$ python -q
>>> import numpy as np
>>> np.set_printoptions(suppress=True, linewidth=100)
>>> rd = lambda a: np.round(a, 2) + 0
>>> K = np.load("dump.npy")
>>> K
array([[2., 1., 0.],
       [0., 2., 1.],
       [0., 0., 2.]])
>>> np.linalg.matrix_rank(K - K[0, 0] * np.eye(3))
np.int64(2)
>>> [int(np.linalg.matrix_rank(np.linalg.matrix_power(K, p))) for p in range(1, 4)]
[3, 3, 3]
>>> K @ K
array([[4., 4., 1.],
       [0., 4., 4.],
       [0., 0., 4.]])
>>> rd(np.linalg.norm(K[0] - K[1]))
np.float64(2.45)
>>> rd(np.linalg.norm(K[0], 1)), rd(np.linalg.norm(K[0], np.inf))
(np.float64(3.0), np.float64(2.0))
>>> rd(np.linalg.norm(K, axis=0))
array([2.  , 2.24, 2.24])
>>> rd(np.linalg.norm(K) ** 2 / np.linalg.norm(K, 2) ** 2)
np.float64(1.84)
>>> rd(np.linalg.norm(K, axis=1))
array([2.24, 2.24, 2.  ])
>>> proj = np.triu(np.array([[7, -7, 0], [5, -9, -1], [-1, 3, 5]]), 1) + np.eye(3)
>>> Y = proj @ K @ np.linalg.inv(proj)
>>> proj @ K - K @ proj
array([[ 0.,  0., -6.],
       [ 0.,  0.,  0.],
       [ 0.,  0.,  0.]])
>>> np.trace(Y), np.trace(K)
(np.float64(6.0), np.float64(6.0))
>>> np.linalg.matrix_rank(Y)
np.int64(3)
>>> vec = np.array([8, 4, 5])
>>> target = K @ vec
>>> c, lr = np.zeros(3), 1 / np.linalg.norm(K, 2) ** 2
>>> for i in range(6):
...     c -= lr * K.T @ (K @ c - target)
...     if i % 1 == 0: print(i, round(np.linalg.norm(K @ c - target), 2))
... 
0 5.04
1 3.55
2 2.63
3 1.97
4 1.49
5 1.13
>>> rd(np.linalg.cond(K))
np.float64(2.03)
>>> rd(c)
array([7.48, 4.54, 4.66])
>>> rng = np.random.default_rng(1539)
>>> lab = rng.permutation(3)
>>> Y = K[:, lab] * rng.choice([-1, 1], 3)
>>> Y
array([[ 0., -1., -2.],
       [ 1., -2., -0.],
       [ 2., -0., -0.]])
>>> U, _, vt = np.linalg.svd(K.T @ Y)
>>> rd(U @ vt)
array([[ 0.,  0., -1.],
       [ 0., -1.,  0.],
       [ 1.,  0.,  0.]])
>>> lab
array([2, 1, 0])
>>> feats = np.load("run19.npy")
>>> feats
array([[ 0,  4, -5, -4, -3],
       [ 0,  0,  3,  5, -4],
       [ 0,  0,  0,  5, -4],
       [ 0,  0,  0,  0, -5],
       [ 0,  0,  0,  0,  0]])
>>> rd(np.sort(np.linalg.eigvals(feats)))
array([0., 0., 0., 0., 0.])
>>> [int(np.linalg.matrix_rank(np.linalg.matrix_power(feats, p))) for p in range(1, 6)]
[4, 3, 2, 1, 0]
>>> feats @ feats
array([[  0,   0,  12,  -5,  24],
       [  0,   0,   0,  15, -37],
       [  0,   0,   0,   0, -25],
       [  0,   0,   0,   0,   0],
       [  0,   0,   0,   0,   0]])
>>> np.allclose(feats @ feats.T, feats.T @ feats)
False
>>> (feats + feats.T) / 2
array([[ 0. ,  2. , -2.5, -2. , -1.5],
       [ 2. ,  0. ,  1.5,  2.5, -2. ],
       [-2.5,  1.5,  0. ,  2.5, -2. ],
       [-2. ,  2.5,  2.5,  0. , -2.5],
       [-1.5, -2. , -2. , -2.5,  0. ]])
>>> np.linalg.matrix_power(feats, 3)
array([[  0,   0,   0,  60, -23],
       [  0,   0,   0,   0, -75],
       [  0,   0,   0,   0,   0],
       [  0,   0,   0,   0,   0],
       [  0,   0,   0,   0,   0]])
>>> (feats - feats.T) / 2
array([[ 0. ,  2. , -2.5, -2. , -1.5],
       [-2. ,  0. ,  1.5,  2.5, -2. ],
       [ 2.5, -1.5,  0. ,  2.5, -2. ],
       [ 2. , -2.5, -2.5,  0. , -2.5],
       [ 1.5,  2. ,  2. ,  2.5,  0. ]])
>>> A = np.loadtxt("out17.csv", delimiter=",")
>>> A
array([[ 0.05,  0.12, -0.12, -0.07],
       [ 0.12, -0.02, -1.09, -0.26],
       [-1.07,  0.45,  5.62,  1.52],
       [-1.16,  0.54,  5.48,  1.4 ],
       [-0.26,  0.25,  1.07,  0.25],
       [-0.45,  0.25,  2.14,  0.66],
       [ 0.17, -0.31, -1.33, -0.25],
       [-0.6 ,  0.26,  3.39,  0.83],
       [ 0.55, -0.27, -3.3 , -0.93],
       [ 1.07, -0.35, -5.46, -1.56],
       [-1.  ,  0.46,  5.46,  1.44],
       [-0.16, -0.05,  1.11,  0.27],
       [ 0.15, -0.22, -1.12, -0.31],
       [ 0.97, -0.59, -5.61, -1.54],
       [-0.08, -0.08, -0.11,  0.09],
       [-0.65,  0.55,  4.31,  1.19],
       [ 0.75, -0.45, -4.28, -1.33],
       [ 1.02, -0.63, -5.62, -1.52],
       [ 0.07,  0.12, -1.1 , -0.2 ]])
>>> vec = np.array([-2, 1, -5, 5])
>>> target = A @ vec
>>> rd(np.linalg.solve(A.T @ A, A.T @ target))
array([-2.,  1., -5.,  5.])
>>> target = target + 0.05 * rng.normal(size=19)
>>> rd(target)
array([  0.34,   4.01, -17.99, -17.57,  -3.35,  -6.36,   4.75, -11.38,  10.47,  17.11, -17.69,
        -4.01,   3.45,  17.76,   1.04, -13.69,  12.87,  17.85,   4.44])
>>> c, *_ = np.linalg.lstsq(A, target)
>>> c.round()
array([-2.,  1., -5.,  5.])
>>> G = A.T @ A
>>> rd(np.linalg.svd(A, compute_uv=False) ** 2)
array([285.74,   0.25,   0.12,   0.08])
>>> rd(np.trace(G)), rd((A ** 2).sum())
(np.float64(286.19), np.float64(286.19))
>>> G = np.cov(A, rowvar=False)
>>> np.argwhere(np.triu(np.abs(np.corrcoef(A.T)) > 0.8, 1))
array([[0, 1],
       [0, 2],
       [0, 3],
       [1, 2],
       [1, 3],
       [2, 3]])
>>> rd(np.corrcoef(A.T))
array([[ 1.  , -0.94, -0.99, -0.99],
       [-0.94,  1.  ,  0.95,  0.95],
       [-0.99,  0.95,  1.  ,  1.  ],
       [-0.99,  0.95,  1.  ,  1.  ]])
>>> np.argsort(-A.std(axis=0).round(6), kind="stable")
array([2, 3, 0, 1])
>>> rd(np.linalg.eigvalsh(G)[::-1])
array([15.87,  0.01,  0.01,  0.  ])
>>> G.shape
(4, 4)
